$ python3 -q
>>> import numpy as np
>>> np.set_printoptions(suppress=True, linewidth=120)
>>> X = -2 * np.eye(4) + np.ones((4, 4))
>>> print(X)
[[-1.  1.  1.  1.]
 [ 1. -1.  1.  1.]
 [ 1.  1. -1.  1.]
 [ 1.  1.  1. -1.]]
>>> out = X[0, 0] * X[1:] - np.outer(X[1:, 0], X[0])
>>> print(out)
[[ 0.  0. -2. -2.]
 [ 0. -2.  0. -2.]
 [ 0. -2. -2.  0.]]
>>> print(X[:, 0] / X[0, 0])
[ 1. -1. -1. -1.]
>>> print(np.linalg.matrix_rank(out), np.linalg.matrix_rank(X))
3 4
>>> q, evecs = np.linalg.qr(X[:, :2])[0], np.linalg.qr(X[:, 2:])[0]
>>> sv = np.linalg.svd(q.T @ evecs, compute_uv=False)
>>> print((sv > 0.9).sum())
0
>>> print(round(np.linalg.norm(q @ q.T - evecs @ evecs.T, 2), 3))
1.0
>>> print(sv.round(3) + 0)
[0. 0.]
>>> print(np.degrees(np.arccos(sv.clip(0, 1))))
[90. 90.]
>>> print(round(np.linalg.eigvalsh(X).min(), 3))
-2.0
>>> u, v = X[3], X[2]
>>> print(u @ u)
4.0
>>> pr = (u @ v) / (u @ u) * u
>>> print(np.round(np.linalg.norm(u + v) ** 2 + np.linalg.norm(u - v) ** 2, 3))
16.0
>>> print(v - pr)
[ 1.  1. -1.  1.]
>>> print(np.outer(u, v))
[[ 1.  1. -1.  1.]
 [ 1.  1. -1.  1.]
 [ 1.  1. -1.  1.]
 [-1. -1.  1. -1.]]
>>> J = np.load("case2.npy")
>>> print(J)
[[ 0.291  0.     0.856]
 [ 0.327 -0.273  0.965]
 [ 0.867  0.992  0.02 ]
 [ 0.774  0.927  0.786]
 [ 0.11   0.273 -0.1  ]
 [ 0.954  0.985  0.996]
 [-0.837 -0.954 -0.872]
 [-0.696 -0.901 -0.578]
 [-0.235  0.446 -0.964]
 [ 0.07  -0.845  0.993]]
>>> d = np.linalg.norm(J[:, None] - J[None], axis=-1)
>>> print(d[:5, :5].round(3))
[[0.    0.296 1.419 1.048 1.011]
 [0.296 0.    1.669 1.293 1.216]
 [1.419 1.669 0.    0.774 1.051]
 [1.048 1.293 0.774 0.    1.286]
 [1.011 1.216 1.051 1.286 0.   ]]
>>> print(np.linalg.matrix_rank(d ** 2))
5
>>> print(d.shape)
(10, 10)
>>> Xs = (J - J.mean(axis=0)) / J.std(axis=0)
>>> print(np.round(Xs.std(axis=0), 3))
[1. 1. 1.]
>>> print(np.argwhere(np.abs(Xs) > 2))
[]
>>> c = np.linalg.lstsq(np.delete(Xs, 0, axis=1), Xs[:, 0])[0]
>>> print(c.round(3))
[0.693 0.548]
>>> print(round(float(1 - np.var(Xs[:, 0] - np.delete(Xs, 0, axis=1) @ c)), 3))
0.965
>>> z = J[:, 2] > np.median(J[:, 2])
>>> u = J[z].mean(axis=0) - J[~z].mean(axis=0)
>>> print((((J - J.mean(axis=0)) @ u > 0) == z).mean())
0.9
>>> print(z.astype(int))
[1 1 0 1 0 1 0 0 0 1]
>>> print(u.round(3))
[0.641 0.188 1.418]
>>> Xs = J - J.mean(axis=0)
>>> left, sv, VT = np.linalg.svd(Xs, full_matrices=False)
>>> print(sv.round(3))
[3.23  2.084 0.287]
>>> print(np.searchsorted(np.cumsum(sv ** 2) / (sv ** 2).sum(), 0.9) + 1)
2
>>> print(np.abs(left[:, 0]).argmax())
6
>>> print(round(float((sv ** 2).sum() ** 2 / (sv ** 4).sum()), 3))
1.729
>>> evals, evecs = np.linalg.eigh(X)
>>> x = np.array([1, 0, 0, 3])
>>> print(np.round(evecs * np.maximum(evals, 0) @ evecs.T, 3))
[[0.5 0.5 0.5 0.5]
 [0.5 0.5 0.5 0.5]
 [0.5 0.5 0.5 0.5]
 [0.5 0.5 0.5 0.5]]
>>> print((np.sign(evecs[:, -1].round(6)) == np.sign(evecs[0, -1].round(6))).astype(int))
[1 1 1 1]
